$ python -q
>>> import numpy as np
>>> np.set_printoptions(precision=3, suppress=True, linewidth=200)
>>> rd = lambda a: np.round(a, 3) + 0
>>> mat = np.loadtxt("w.csv", delimiter=",")
>>> mat
array([[-2.958,  2.977,  2.916],
       [ 6.083, -6.099, -6.091],
       [ 0.306, -0.251, -0.468],
       [ 0.934, -0.874, -0.877],
       [ 5.441, -5.487, -5.517],
       [-9.   ,  9.033,  9.041],
       [ 2.913, -2.862, -2.82 ],
       [-4.188,  4.201,  4.182],
       [-5.217,  5.102,  5.083],
       [ 1.   , -1.009, -0.937],
       [ 2.418, -2.509, -2.49 ],
       [-5.322,  5.298,  5.357],
       [-4.984,  4.898,  4.943],
       [ 0.18 , -0.126, -0.038],
       [ 4.091, -4.154, -4.15 ]])
>>> cen = (mat - mat.mean(axis=0)) / mat.std(axis=0)
>>> np.argwhere(np.abs(cen) > 2)
array([], shape=(0, 2), dtype=int64)
>>> c = np.linalg.lstsq(np.delete(cen, 0, axis=1), cen[:, 0])[0]
>>> np.abs(c).argmax()
np.int64(0)
>>> cen = mat - mat.mean(axis=0)
>>> U, sig, Vh = np.linalg.svd(cen, full_matrices=False)
>>> (np.sign(U[:, 0]) == np.sign(U[0, 0])).astype(int)
array([1, 0, 0, 0, 0, 1, 0, 1, 1, 0, 0, 1, 1, 0, 0])
>>> rd(np.abs(Vh[-1]))
array([0.574, 0.79 , 0.215])
>>> np.abs(Vh[0]).argmax()
np.int64(2)
>>> np.abs(U[:, 0]).argmax()
np.int64(5)
>>> np.linalg.matrix_rank(cen)
np.int64(3)
>>> rd(sig ** 2 / (sig ** 2).sum())
array([1., 0., 0.])
>>> rd((sig ** 2).sum() ** 2 / (sig ** 4).sum())
np.float64(1.0)
>>> np.searchsorted(np.cumsum(sig ** 2) / (sig ** 2).sum(), 0.9) + 1
np.int64(1)
>>> basis = mat[[11, 14]].astype(float)
>>> for _ in range(5):
...     idx = np.linalg.norm(mat[:, None] - basis, axis=-1).argmin(axis=1)
...     basis = np.array([mat[idx == j].mean(axis=0) for j in range(2)])
... 
>>> idx
array([0, 1, 1, 1, 1, 0, 1, 0, 0, 1, 1, 0, 0, 1, 1])
>>> np.bincount(idx)
array([6, 9])
>>> np.abs(basis[1] - basis[0]).argmax()
np.int64(0)
>>> cov = np.cov(mat, rowvar=False)
>>> rd(np.linalg.eigvalsh(cov)[::-1])
array([60.602,  0.004,  0.002])
>>> rd(np.corrcoef(mat[:, 0], mat[:, 2])[0, 1])
np.float64(-1.0)
>>> rd(mat.std(axis=0))
array([4.342, 4.341, 4.344])
>>> np.median(mat, axis=0)
array([ 0.306, -0.251, -0.468])
>>> rd(np.abs(np.linalg.svd(mat)[2][-1]))
array([0.562, 0.794, 0.232])
>>> np.linalg.cond(mat) > 100
np.True_
>>> np.argsort(-np.linalg.norm(mat, axis=0).round(6), kind="stable")[:3]
array([2, 0, 1])
>>> round(np.log10(np.linalg.cond(mat)))
2
>>> np.linalg.matrix_rank(mat, rtol=0.1)
np.int64(1)
>>> [round(float(x), 3) for x in np.linalg.svd(mat, compute_uv=False)[:3]]
[29.357, 0.228, 0.15]
>>> feats = np.loadtxt("a.csv", delimiter=",")
>>> feats
array([[ 0.,  2., -2.],
       [ 0.,  2., -2.],
       [ 0.,  0.,  0.]])
>>> vec = np.array([-2, 1, 0])
>>> target = mat @ vec
>>> try:
...     np.linalg.solve(mat, target)
... except np.linalg.LinAlgError as e:
...     print("failed:", e)
... 
failed: Last 2 dimensions of the array must be square
>>> rd(np.linalg.pinv(mat) @ mat)
array([[1., 0., 0.],
       [0., 1., 0.],
       [0., 0., 1.]])
>>> rd(np.linalg.solve(mat.T @ mat, mat.T @ target))
array([-2.,  1.,  0.])
>>> rng = np.random.default_rng(55)
>>> target = target + 0.1 * rng.normal(size=15)
>>> rd(target)
array([  8.977, -18.563,  -0.894,  -2.597, -16.493,  27.038,  -8.538,  12.46 ,  15.617,  -2.819,  -7.3  ,  16.105,  14.852,  -0.528, -12.289])
>>> c, *_ = np.linalg.lstsq(mat, target)
>>> rd(np.linalg.norm(target - mat @ c))
np.float64(0.46)
>>> rd(mat.T @ (target - mat @ c))
array([0., 0., 0.])
>>> J = np.load("layer12.npy")
>>> J
array([[ 2,  1,  2],
       [-3,  5,  1],
       [ 4,  1,  4],
       [ 1,  5, -1]])
>>> vec = np.array([2, 1, 0])
>>> target = J @ vec
>>> c, lr = np.zeros(3), 1 / np.linalg.norm(J, 2) ** 2
>>> for i in range(30):
...     c -= lr * J.T @ (J @ c - target)
...     if i % 5 == 0: print(i, round(np.linalg.norm(J @ c - target), 3))
... 
0 3.907
5 1.427
10 0.61
15 0.26
20 0.111
25 0.048
>>> rd(np.linalg.cond(J))
np.float64(2.528)
>>> P = J @ np.linalg.solve(J.T @ J, J.T)
>>> rd(np.linalg.eigvalsh(P))
array([0., 1., 1., 1.])
>>> rd(np.diag(P))
array([0.209, 0.999, 0.796, 0.997])
>>> rd(P @ J[:, 2])
array([ 2.,  1.,  4., -1.])
>>> W0 = np.array([[-0.3, -1.8, 1.7],
...     [1.2, -1.2, 0.4],
...     [1.3, 0.1, 1.2],
...     [-0.1, 0.8, 0.0],
...     [-0.4, 1.6, -0.3],
...     [-1.0, 1.1, 1.1],
...     [-0.3, 0.7, 1.1],
...     [-0.1, -1.3, 0.2],
...     [-0.5, -1.2, -0.5],
...     [-1.0, 0.0, -1.8],
...     [0.9, -0.5, -0.2],
...     [4.5, 3.6, -0.9],
...     [-0.8, -2.5, 0.6],
...     [-0.6, 0.5, 0.2],
...     [-1.7, -1.4, 0.7],
...     [-0.6, -0.5, 0.3],
...     [-0.5, 0.7, -2.1],
...     [-0.3, 1.3, 0.1],
...     [-1.9, 1.5, -2.1],
...     [-0.6, -0.4, -1.4],
...     [0.4, -0.6, 1.7]])
>>> def softmax(z):
...     e = np.exp(z - z.max(axis=-1, keepdims=True))
...     return e / e.sum(axis=-1, keepdims=True)
... 
>>> rd(softmax(W0[14] + -2))
array([0.075, 0.101, 0.824])
>>> rd(softmax(W0[14]))
array([0.075, 0.101, 0.824])
>>> att = W0 @ W0.T / np.sqrt(3)
>>> softmax(att).round(6).argmax(axis=1)
array([ 0,  1, 11, 11, 11,  5,  5, 12, 12, 18, 11, 11, 12, 18, 14, 14, 18, 11, 18, 18,  0])
>>> rd(softmax(att)[14] @ W0)
array([-0.838, -1.42 ,  0.618])
>>> M2 = np.c_[W0[:, :2] @ np.array([[0, -4], [5, 5]]), np.array([2, -1, -1, 3, -1, -1, 1, 2, -1, 0, 2, -3, 3, -3, -1, 0, 2, -3, 1, -2, -3])]
>>> rd(M2)
array([[ -9. ,  -7.8,   2. ],
       [ -6. , -10.8,  -1. ],
       [  0.5,  -4.7,  -1. ],
       [  4. ,   4.4,   3. ],
       [  8. ,   9.6,  -1. ],
       [  5.5,   9.5,  -1. ],
       [  3.5,   4.7,   1. ],
       [ -6.5,  -6.1,   2. ],
       [ -6. ,  -4. ,  -1. ],
       [  0. ,   4. ,   0. ],
       [ -2.5,  -6.1,   2. ],
       [ 18. ,   0. ,  -3. ],
       [-12.5,  -9.3,   3. ],
       [  2.5,   4.9,  -3. ],
       [ -7. ,  -0.2,  -1. ],
       [ -2.5,  -0.1,   0. ],
       [  3.5,   5.5,   2. ],
       [  6.5,   7.7,  -3. ],
       [  7.5,  15.1,   1. ],
       [ -2. ,   0.4,  -2. ],
       [ -3. ,  -4.6,  -3. ]])
>>> np.linalg.matrix_rank(M2)
np.int64(3)
>>> P = W0 @ np.linalg.solve(W0.T @ W0, W0.T)
>>> np.allclose(P @ P, P)
True
>>> np.trace(P)
np.float64(3.0)
>>> rd(np.linalg.eigvalsh(P))
array([0., 0., 0., 0., 0., 0., 0., 0., 0., 0., 0., 0., 0., 0., 0., 0., 0., 0., 1., 1., 1.])
>>> np.linalg.matrix_rank(np.eye(21) - P)
np.int64(18)
>>> rd(P @ W0[:, 0])
array([-0.3,  1.2,  1.3, -0.1, -0.4, -1. , -0.3, -0.1, -0.5, -1. ,  0.9,  4.5, -0.8, -0.6, -1.7, -0.6, -0.5, -0.3, -1.9, -0.6,  0.4])
>>> feats.sum(axis=0)
array([ 0.,  4., -4.])
>>> feats - feats[0]
array([[ 0.,  0.,  0.],
       [ 0.,  0.,  0.],
       [ 0., -2.,  2.]])
>>> np.count_nonzero(feats)
np.int64(4)
>>> feats[3]
Traceback (most recent call last):
  File "<python-input-78>", line 1, in <module>
    feats[3]
    ~~~~~^^^
IndexError: index 3 is out of bounds for axis 0 with size 3
>>> np.diff(feats, axis=0)
array([[ 0.,  0.,  0.],
       [ 0., -2.,  2.]])
>>> rd(np.linalg.norm(feats))
np.float64(4.0)
>>> rd(np.linalg.svd(feats, compute_uv=False))
array([4., 0., 0.])
>>> rd(feats.mean(axis=0))
array([ 0.   ,  1.333, -1.333])
>>> F = np.loadtxt("dump.csv", delimiter=",")
>>> F
array([[4., 4., 0.],
       [4., 6., 3.],
       [0., 3., 0.]])
>>> # symmetric
>>> M2 = F / np.linalg.norm(F, axis=1, keepdims=True)
>>> cov = M2 @ M2.T
>>> rd(cov[2])
array([0.707, 0.768, 1.   ])
>>> rd(np.degrees(np.arccos(np.clip(cov[2, 1], -1, 1))))
np.float64(39.806)
>>> rd(cov)
array([[1.   , 0.905, 0.707],
       [0.905, 1.   , 0.768],
       [0.707, 0.768, 1.   ]])
>>> np.argwhere(np.triu(np.abs(cov) > 0.95, 1))
array([], shape=(0, 2), dtype=int64)
>>> (cov - 2 * np.eye(3)).round(6).argmax(axis=1)
array([1, 0, 1])
>>> w, vecs = np.linalg.eigh(F)
>>> vec = np.array([-5, 0, -4])
>>> rd(vec @ F @ vec / (vec @ vec)), rd(w[0]), rd(w[-1])
(np.float64(2.439), np.float64(-1.79), np.float64(9.722))
>>> vec @ F @ vec
np.float64(100.0)
>>> rd(vecs * np.abs(w) @ vecs.T)
array([[4.399, 3.423, 0.967],
       [3.423, 6.836, 1.6  ],
       [0.967, 1.6  , 2.346]])
>>> idx = rng.permutation(3)
>>> idx
array([0, 1, 2])
>>> M2 = F[idx][:, idx]
>>> np.allclose(M2, F)
True
>>> rd(np.linalg.eigvalsh(F).min())
np.float64(-1.79)
>>> [round(float(np.linalg.det(F[:i, :i])), 2) + 0 for i in range(1, 4)]
[4.0, 8.0, -36.0]
>>> cov = F.T @ F
>>> np.diag(cov)
array([32., 61.,  9.])
>>> np.linalg.matrix_rank(cov)
np.int64(3)
>>> np.allclose(cov, cov.T)
True
>>> (F @ F.T).shape
(3, 3)
>>> basis = np.array([[1, 5, 4], [4, 3, 1]])
>>> X = np.repeat(basis, 18 // 2, axis=0)
>>> X = X + 0.05 * rng.normal(size=X.shape)
>>> rd(X)
array([[1.055, 5.002, 3.935],
       [1.057, 5.034, 3.984],
       [0.969, 5.019, 3.921],
       [0.942, 5.064, 4.018],
       [1.063, 5.012, 4.087],
       [0.95 , 5.064, 4.052],
       [1.064, 5.086, 3.988],
       [1.008, 5.108, 4.072],
       [1.058, 4.937, 4.104],
       [4.033, 3.054, 0.92 ],
       [4.023, 2.89 , 1.047],
       [4.008, 3.019, 0.957],
       [4.022, 2.999, 0.92 ],
       [4.02 , 2.995, 0.931],
       [4.056, 2.936, 0.967],
       [3.909, 2.918, 1.027],
       [4.126, 2.974, 0.992],
       [3.99 , 3.058, 1.128]])
>>> P = X @ np.linalg.solve(X.T @ X, X.T)
>>> np.allclose(P @ P, P)
True
>>> vec = np.array([2, -2, -2])
>>> np.sign((X @ vec).round(6))
array([-1., -1., -1., -1., -1., -1., -1., -1., -1.,  1.,  1.,  1.,  1.,  1.,  1., -1.,  1., -1.])
>>> np.linalg.norm(X @ vec) <= np.linalg.norm(X, 2) * np.linalg.norm(vec) + 1e-9
np.True_
>>> vec @ X
Traceback (most recent call last):
  File "<python-input-118>", line 1, in <module>
    vec @ X
    ~~~~^~~
ValueError: matmul: Input operand 1 has a mismatch in its core dimension 0, with gufunc signature (n?,k),(k,m?)->(n?,m?) (size 18 is different from 3)
>>> basis = X[[6, 12]].astype(float)
>>> for _ in range(4):
...     idx = np.linalg.norm(X[:, None] - basis, axis=-1).argmin(axis=1)
...     basis = np.array([X[idx == j].mean(axis=0) for j in range(2)])
... 
>>> idx
array([0, 0, 0, 0, 0, 0, 0, 0, 0, 1, 1, 1, 1, 1, 1, 1, 1, 1])
>>> np.bincount(idx)
array([9, 9])
>>> np.abs(basis[1] - basis[0]).argmax()
np.int64(2)
